>>> import numpy as np
>>> import numpy.linalg as la
>>> np.set_printoptions(precision=3, suppress=True, linewidth=200, sign=" ")
>>> def rd(a):
...     return np.round(a, 3) + 0
... 
>>> J = np.array([[8, -5, -2], [6, -3, -4], [2, -2, -8], [3, -8, 1], [-5, -7, 1]])
>>> J[4] = J[2]
>>> J
array([[ 8, -5, -2],
       [ 6, -3, -4],
       [ 2, -2, -8],
       [ 3, -8,  1],
       [ 2, -2, -8]])
>>> Y = np.array([[4, 1, -2], [5, 5, 4]])
>>> basis = np.kron(Y, J)
>>> rd(la.norm(basis, 2)), rd(la.norm(Y, 2) * la.norm(J, 2))
(np.float64(136.934), np.float64(136.934))
>>> basis
array([[ 32, -20,  -8,   8,  -5,  -2, -16,  10,   4],
       [ 24, -12, -16,   6,  -3,  -4, -12,   6,   8],
       [  8,  -8, -32,   2,  -2,  -8,  -4,   4,  16],
       [ 12, -32,   4,   3,  -8,   1,  -6,  16,  -2],
       [  8,  -8, -32,   2,  -2,  -8,  -4,   4,  16],
       [ 40, -25, -10,  40, -25, -10,  32, -20,  -8],
       [ 30, -15, -20,  30, -15, -20,  24, -12, -16],
       [ 10, -10, -40,  10, -10, -40,   8,  -8, -32],
       [ 15, -40,   5,  15, -40,   5,  12, -32,   4],
       [ 10, -10, -40,  10, -10, -40,   8,  -8, -32]])
>>> def softmax(z):
...     e = np.exp(z - z.max(axis=-1, keepdims=True))
...     return e / e.sum(axis=-1, keepdims=True)
... 
>>> rd(softmax(basis[4] + -1))
array([ 0.,  0.,  0.,  0.,  0.,  0.,  0.,  0.,  1.])
>>> rd(softmax(10 * basis[4]))
array([ 0.,  0.,  0.,  0.,  0.,  0.,  0.,  0.,  1.])
>>> S = basis @ basis.T / np.sqrt(9)
>>> softmax(S).round(6).argmax(axis=1)
array([ 0,  0,  2,  3,  2,  5,  5,  7,  8,  7])
>>> F = np.load("a.npy")
>>> F
array([[ 1,  0,  2,  1,  0,  0],
       [ 0,  1,  0,  2,  1,  0],
       [ 2,  0,  1,  0,  2,  1],
       [ 1,  2,  0,  1,  0,  2],
       [ 0,  1,  2,  0,  1,  0],
       [ 0,  0,  1,  2,  0,  1]])
>>> # symmetric, so the eigenvalues are real
>>> np.trace(F)
np.int64(6)
>>> np.allclose(F, F.T)
True
>>> rd(la.det(F))
np.float64(80.0)
>>> (F + F.T) / 2
array([[ 1.,  0.,  2.,  1.,  0.,  0.],
       [ 0.,  1.,  0.,  2.,  1.,  0.],
       [ 2.,  0.,  1.,  0.,  2.,  1.],
       [ 1.,  2.,  0.,  1.,  0.,  2.],
       [ 0.,  1.,  2.,  0.,  1.,  0.],
       [ 0.,  0.,  1.,  2.,  0.,  1.]])
>>> np.all(la.eigvalsh(F) > 0)
np.False_
>>> rd(la.eigvalsh(F).min())
np.float64(-2.48)
>>> [round(float(la.det(F[:i, :i])), 2) + 0 for i in range(1, 7)]
[1.0, 1.0, -3.0, 8.0, 44.0, 80.0]
>>> vec = np.array([3, 1, 7, 7, 0, 1])
>>> h1 = np.maximum(F @ vec, 0)
>>> np.flatnonzero(h1 > 1e-9)
array([ 0,  1,  2,  3,  4,  5])
>>> rd(np.tanh(F @ vec))
array([ 1.,  1.,  1.,  1.,  1.,  1.])
>>> np.maximum(F @ (3 * vec), 0)
array([ 72,  45,  42,  42,  45,  66])
>>> Y = la.inv(F)
>>> rd(la.det(F) * la.det(Y))
np.float64(1.0)
>>> (np.abs(Y) > 1e-9).astype(int)
array([[ 1,  1,  1,  1,  1,  1],
       [ 1,  1,  1,  1,  1,  1],
       [ 1,  1,  1,  1,  1,  1],
       [ 1,  1,  1,  1,  1,  1],
       [ 1,  1,  1,  1,  1,  1],
       [ 1,  1,  1,  1,  1,  1]])
>>> rd(la.cond(F))
np.float64(5.953)
>>> rd(F @ Y)
array([[ 1.,  0.,  0.,  0.,  0.,  0.],
       [ 0.,  1.,  0.,  0.,  0.,  0.],
       [ 0.,  0.,  1.,  0.,  0.,  0.],
       [ 0.,  0.,  0.,  1.,  0.,  0.],
       [ 0.,  0.,  0.,  0.,  1.,  0.],
       [ 0.,  0.,  0.,  0.,  0.,  1.]])
>>> rd(la.slogdet(F)[0])
np.float64(1.0)
>>> rd(la.det(F) * Y)
array([[ 44.,   8.,  12.,  12., -32., -36.],
       [  8.,  16., -16.,  24.,  16., -32.],
       [ 12., -16.,  -4.,  -4.,  24.,  12.],
       [ 12.,  24.,  -4.,  -4., -16.,  12.],
       [-32.,  16.,  24., -16.,  16.,   8.],
       [-36., -32.,  12.,  12.,   8.,  44.]])
>>> Y = F / la.norm(F, axis=1, keepdims=True)
>>> C2 = Y @ Y.T
>>> rd(la.norm(Y, axis=1))
array([ 1.,  1.,  1.,  1.,  1.,  1.])
>>> rd(C2[0])
array([ 1.   ,  0.333,  0.516,  0.258,  0.667,  0.667])
>>> (C2 - 2 * np.eye(6)).round(6).argmax(axis=1)
array([ 4,  5,  0,  1,  0,  0])
>>> rd(C2)
array([[ 1.   ,  0.333,  0.516,  0.258,  0.667,  0.667],
       [ 0.333,  1.   ,  0.258,  0.516,  0.333,  0.667],
       [ 0.516,  0.258,  1.   ,  0.4  ,  0.516,  0.258],
       [ 0.258,  0.516,  0.4  ,  1.   ,  0.258,  0.516],
       [ 0.667,  0.333,  0.516,  0.258,  1.   ,  0.333],
       [ 0.667,  0.667,  0.258,  0.516,  0.333,  1.   ]])
>>> rd(np.degrees(np.arccos(np.clip(C2[0, 4], -1, 1))))
np.float64(48.19)
>>> K = np.array([[3.0, 0.0, 2.0], [0.0, 3.0, 0.0], [2.0, 0.0, 3.0]])
>>> vec = np.array([2, 4, 5])
>>> la.norm(K @ vec) <= la.norm(K, 2) * la.norm(vec) + 1e-9
np.True_
>>> K @ np.eye(3)[0]
array([ 3.,  0.,  2.])
>>> (K * vec).sum(axis=1)
array([ 16.,  12.,  19.])
>>> K @ np.ones(3)
array([ 5.,  3.,  5.])
>>> K * vec
array([[  6.,   0.,  10.],
       [  0.,  12.,   0.],
       [  4.,   0.,  15.]])
>>> np.einsum("ij,j->i", K, vec)
array([ 16.,  12.,  19.])
>>> Y = np.array([[1, 2, 4], [3, 2, 0]])
>>> basis = np.kron(Y, K)
>>> la.matrix_rank(basis)
np.int64(6)
>>> r0 = np.array([1, 2, 1, 0])
>>> W0 = r0[np.abs(np.subtract.outer(np.arange(4), np.arange(4)))]
>>> W0
array([[ 1,  2,  1,  0],
       [ 2,  1,  2,  1],
       [ 1,  2,  1,  2],
       [ 0,  1,  2,  1]])
>>> # symmetric, so the eigenvalues are real
>>> Uu, sigma, VT = la.svd(W0, full_matrices=False)
>>> rd(np.cumsum(sigma ** 2) / np.sum(sigma ** 2))
array([ 0.833,  0.895,  0.958,  1.   ])
>>> np.allclose(Uu * sigma @ VT, W0)
True
>>> rd(Uu.T @ Uu)
array([[ 1.,  0.,  0.,  0.],
       [ 0.,  1.,  0.,  0.],
       [ 0.,  0.,  1.,  0.],
       [ 0.,  0.,  0.,  1.]])
>>> rd(sigma)
array([ 5.162,  1.414,  1.414,  1.162])
>>> np.abs(Uu[:, 0]).round(6).argmax()
np.int64(1)
>>> vals, evecs = la.eig(W0)
>>> rd(W0 @ evecs[:, 0] - vals[0] * evecs[:, 0])
array([ 0.,  0.,  0.,  0.])
>>> rd(np.prod(vals))
np.float64(12.0)
>>> rd(vals)
array([ 5.162,  1.414, -1.162, -1.414])
>>> rd(np.sort(la.eigvals(W0.T)))
array([-1.414, -1.162,  1.414,  5.162])
>>> vec = np.array([-1, 0, -1, 2])
>>> y = W0 @ vec
>>> c, lr = np.zeros(4), 1 / la.norm(W0, 2) ** 2
>>> for i in range(300):
...     c -= lr * W0.T @ (W0 @ c - y)
...     if i % 50 == 0: print(i, round(la.norm(W0 @ c - y), 3))
... 
0 3.121
50 0.1
100 0.006
150 0.0
200 0.0
250 0.0
>>> rd(c)
array([-1.,  0., -1.,  2.])
>>> r0 = np.array([-1, 0, 0, -1])
>>> Y = W0 + np.outer(r0, np.eye(4)[2])
>>> Y
array([[ 1.,  2.,  0.,  0.],
       [ 2.,  1.,  2.,  1.],
       [ 1.,  2.,  1.,  2.],
       [ 0.,  1.,  1.,  1.]])
>>> vals, evecs = la.eigh(W0)
>>> vec = np.array([-4, 2, -2, 0])
>>> rd(evecs * np.abs(vals) @ evecs.T)
array([[ 1.972,  0.949,  0.949,  0.558],
       [ 0.949,  2.604,  1.19 ,  0.949],
       [ 0.949,  1.19 ,  2.604,  0.949],
       [ 0.558,  0.949,  0.949,  1.972]])
>>> np.abs(W0).sum(axis=1).max(), rd(np.abs(vals).max())
(np.int64(6), np.float64(5.162))
>>> vec @ W0 @ vec
np.int64(-8)
>>> mat = np.load("test9.npy")
>>> mat
array([[-2, -2, -2, -3],
       [-2, -2, -2, -3],
       [-2, -2, -2, -3]])
>>> r0 = np.array([-2, 2, 2])
>>> Y = K + np.outer(r0, np.eye(3)[2])
>>> la.matrix_rank(la.inv(Y) - la.inv(K), tol=1e-8)
np.int64(1)
>>> Y
array([[ 3.,  0.,  0.],
       [ 0.,  3.,  2.],
       [ 2.,  0.,  5.]])
>>> rd(la.det(Y) / la.det(K)), rd(1 + la.solve(K, r0)[2])
(np.float64(3.0), np.float64(3.0))
>>> r0, g = mat[0], mat[1]
>>> r0 @ r0
np.int64(21)
>>> p = (r0 @ g) / (r0 @ r0) * r0
>>> p
array([-2., -2., -2., -3.])
>>> rd(la.norm(mat, 2) / la.norm(mat))
np.float64(1.0)
>>> np.argsort(-la.norm(mat, axis=0).round(6), kind="stable")[:3]
array([ 3,  0,  1])
>>> data = np.array([[0, 0, 0, 0, 0],
...     [0, 1, 0, 0, 0],
...     [-1, -2, 1, 0, 0],
...     [-1, 1, -1, -2, 0],
...     [2, -1, 1, 2, 0]])
>>> # triangular: eigenvalues sit on the diagonal
>>> np.einsum("ij,ji->", data, data)
np.int64(6)
>>> rd(la.eigvals(data))
array([ 0., -2.,  1.,  0.,  1.])
>>> rd(la.det(2 * data)), rd(la.det(data))
(np.float64(0.0), np.float64(0.0))
>>> np.einsum("ii->", data)
np.int64(0)
>>> r0 = np.array([6, 9, 1, 0, 8, 6])
>>> feats = np.array([np.roll(r0, i) for i in range(6)])
>>> feats
array([[ 6,  9,  1,  0,  8,  6],
       [ 6,  6,  9,  1,  0,  8],
       [ 8,  6,  6,  9,  1,  0],
       [ 0,  8,  6,  6,  9,  1],
       [ 1,  0,  8,  6,  6,  9],
       [ 9,  1,  0,  8,  6,  6]])
>>> np.unique(feats.round(6), axis=0).shape
(6, 6)
>>> la.lstsq(feats[:-1].T, feats[-1])[2]
np.int32(5)
>>> feats @ feats
array([[ 160,  120,  157,  114,  133,  216],
       [ 216,  160,  120,  157,  114,  133],
       [ 133,  216,  160,  120,  157,  114],
       [ 114,  133,  216,  160,  120,  157],
       [ 157,  114,  133,  216,  160,  120],
       [ 120,  157,  114,  133,  216,  160]])
>>> rd(softmax(feats).sum(axis=1))
array([ 1.,  1.,  1.,  1.,  1.,  1.])
>>> rd(softmax(feats[0] + 2))
array([ 0.034,  0.681,  0.   ,  0.   ,  0.251,  0.034])
>>> rd(softmax(10 * feats[0]))
array([ 0.,  1.,  0.,  0.,  0.,  0.])
>>> S = feats @ feats.T / np.sqrt(6)
>>> rd(softmax(S)[0] @ feats)
array([ 6.,  9.,  1.,  0.,  8.,  6.])
>>> softmax(S).round(6).argmax(axis=1)
array([ 0,  1,  2,  3,  4,  5])
>>> basis = np.array([[-8, -7, 6], [-7, -6, 0]])
>>> A = np.repeat(basis, 23 // 2, axis=0)
>>> rng = np.random.default_rng(596)
>>> A = A + 0.05 * rng.normal(size=A.shape)
>>> rd(A)
array([[-8.011, -7.063,  6.083],
       [-7.995, -6.898,  6.006],
       [-8.142, -6.951,  5.915],
       [-8.028, -6.976,  6.06 ],
       [-7.999, -6.931,  5.999],
       [-7.963, -6.866,  5.926],
       [-8.019, -6.981,  6.011],
       [-7.976, -7.007,  5.955],
       [-7.945, -6.947,  6.015],
       [-8.041, -6.959,  5.972],
       [-8.047, -7.033,  5.979],
       [-6.94 , -5.966,  0.014],
       [-7.009, -5.911,  0.084],
       [-6.984, -5.988,  0.011],
       [-6.944, -5.945,  0.06 ],
       [-6.988, -6.019, -0.01 ],
       [-7.034, -5.964, -0.002],
       [-6.988, -6.037,  0.065],
       [-7.015, -5.951,  0.108],
       [-7.028, -5.978, -0.054],
       [-6.924, -5.905,  0.026],
       [-6.99 , -6.081,  0.02 ]])
>>> proj = A @ la.solve(A.T @ A, A.T)
>>> rd(np.trace(proj))
np.float64(3.0)
>>> rd(proj @ A[:, 2])
array([ 6.083,  6.006,  5.915,  6.06 ,  5.999,  5.926,  6.011,  5.955,  6.015,  5.972,  5.979,  0.014,  0.084,  0.011,  0.06 , -0.01 , -0.002,  0.065,  0.108, -0.054,  0.026,  0.02 ])
